In [1]: import numpy as np

In [2]: from numpy import linalg as LA

In [3]: np.set_printoptions(precision=2, suppress=True, linewidth=140, floatmode="fixed")

In [4]: X = np.load("data.npy")

In [5]: X
Out[5]: 
array([[-2.67,  0.65,  4.18],
       [ 2.11, -1.96, -4.09],
       [-0.19,  0.36,  4.98],
       [ 3.89,  2.20, -2.24],
       [-3.11,  1.96,  3.39],
       [ 3.86,  1.83, -2.59],
       [-1.88,  3.72, -2.76],
       [-3.66,  3.35,  0.66],
       [ 2.70, -1.59,  3.90],
       [ 3.59, -3.15, -1.47],
       [-3.26, -3.69,  0.85],
       [ 2.97, -0.88, -3.92],
       [-0.16,  4.97, -0.48],
       [ 2.63, -4.20, -0.67],
       [-1.04,  4.16, -2.57],
       [ 2.58, -4.28,  0.18],
       [ 0.66, -4.51, -2.06],
       [-1.17, -3.59,  3.28],
       [ 1.73,  4.50, -1.34],
       [-2.26,  0.68,  4.41],
       [-4.39, -2.07, -1.19],
       [ 2.19,  4.02, -2.01],
       [ 4.20,  1.87,  1.97],
       [-0.32, -3.12, -3.89]])

In [6]: x = np.array([1, 0, 1])

In [7]: target = X @ x

In [8]: try:
   ...:     LA.solve(X, target)
   ...: except LA.LinAlgError as e:
   ...:     print("failed:", e)
   ...: 
failed: Last 2 dimensions of the array must be square

In [9]: np.round(LA.solve(X.T @ X, X.T @ target), 2) + 0
Out[9]: array([1.00, 0.00, 1.00])

In [10]: LA.lstsq(X, target)[0]
Out[10]: array([1.00, 0.00, 1.00])

In [11]: np.round(LA.pinv(X) @ X, 2) + 0
Out[11]: 
array([[1.00, 0.00, 0.00],
       [0.00, 1.00, 0.00],
       [0.00, 0.00, 1.00]])

In [12]: rng = np.random.default_rng(15152)

In [13]: target = target + 0.02 * rng.normal(size=24)

In [14]: target
Out[14]: 
array([ 1.50, -2.00,  4.77,  1.63,  0.28,  1.28, -4.64, -2.99,  6.59,  2.13, -2.45, -0.93, -0.66,  1.96, -3.56,  2.77, -1.41,  2.06,  0.38,
        2.17, -5.54,  0.20,  6.19, -4.19])

In [15]: coef, *_ = LA.lstsq(X, target)

In [16]: coef.round(2) + 0
Out[16]: array([1.00, 0.00, 1.00])

In [17]: round(LA.norm(target - X @ coef), 2)
Out[17]: np.float64(0.1)

In [18]: [round(float(LA.norm(LA.solve(X.T @ X + lam * np.eye(3), X.T @ target))), 2) for lam in (0, 1, 10, 100)]
Out[18]: [1.41, 1.4, 1.3, 0.77]

In [19]: np.round(X.T @ (target - X @ coef), 2) + 0
Out[19]: array([0.00, 0.00, 0.00])

In [20]: coef.round()
Out[20]: array([1.00, 0.00, 1.00])
